% python3 -q
>>> import numpy as np
>>> from numpy import linalg as LA
>>> np.set_printoptions(precision=2, suppress=True, linewidth=120)
>>> def rd(a):
...     return np.round(a, 2) + 0
... 
>>> Y = np.array([[1, -2, 0, -2], [2, 0, 0, 1], [-2, 0, -1, -1], [2, 0, 1, 0]])
>>> Y[-1] = Y[0]
>>> W0 = Y + 0.05 * np.eye(4)
>>> print(W0)
[[ 1.05 -2.    0.   -2.  ]
 [ 2.    0.05  0.    1.  ]
 [-2.    0.   -0.95 -1.  ]
 [ 1.   -2.    0.   -1.95]]
>>> proj = np.triu(np.array([[3, 3, 2, 3], [2, 0, 2, 3], [1, 3, 1, 1], [2, 1, 0, 3]]), 1) + np.eye(4)
>>> Y = proj @ W0 @ LA.inv(proj)
>>> print(rd(np.poly(Y)))
[ 1.    1.8   6.71  5.31 -0.28]
>>> print(rd(np.trace(Y)), rd(np.trace(W0)))
-1.8 -1.8
>>> print(LA.matrix_rank(Y))
4
>>> w1 = np.array([[2, 5, 1, 1], [1, 0, 5, 5], [3, 0, 2, 2], [2, 2, 0, 2]])
>>> beta = np.array([-5, -3, -1, -1])
>>> act = np.maximum(W0 @ w1 + beta, 0)
>>> print((act > 0).mean(axis=0))
[0.25 0.25 0.25 0.25]
>>> print((act > 0).astype(int))
[[0 0 0 0]
 [1 1 1 1]
 [0 0 0 0]
 [0 0 0 0]]
>>> print(rd(act))
[[0.   0.   0.   0.  ]
 [1.05 9.   1.25 3.25]
 [0.   0.   0.   0.  ]
 [0.   0.   0.   0.  ]]
>>> basis = np.array([[-3, 1, 0], [-3, 3, -2], [-2, -3, 3], [3, 1, 0]])
>>> print(act @ basis)
[[  0.     0.     0.  ]
 [-22.9   27.55 -14.25]
 [  0.     0.     0.  ]
 [  0.     0.     0.  ]]
>>> left, sigma, VT = LA.svd(act)
>>> vecs = VT[:(sigma > 1e-8).sum()]
>>> rng = np.random.default_rng(9408)
>>> x0 = act[2] + 4 * act[3] + rng.integers(2) * np.eye(4)[0]
>>> print(x0)
[0. 0. 0. 0.]
>>> print(np.allclose(vecs.T @ vecs @ x0, x0))
True
>>> print(LA.matrix_rank(np.vstack([act, x0])))
1
>>> print(rd(np.diag(vecs.T @ vecs)))
[0.01 0.86 0.02 0.11]
>>> print(rd(vecs.T @ vecs))
[[0.01 0.1  0.01 0.04]
 [0.1  0.86 0.12 0.31]
 [0.01 0.12 0.02 0.04]
 [0.04 0.31 0.04 0.11]]
>>> print(rd(LA.norm(x0 - vecs.T @ vecs @ x0)))
0.0
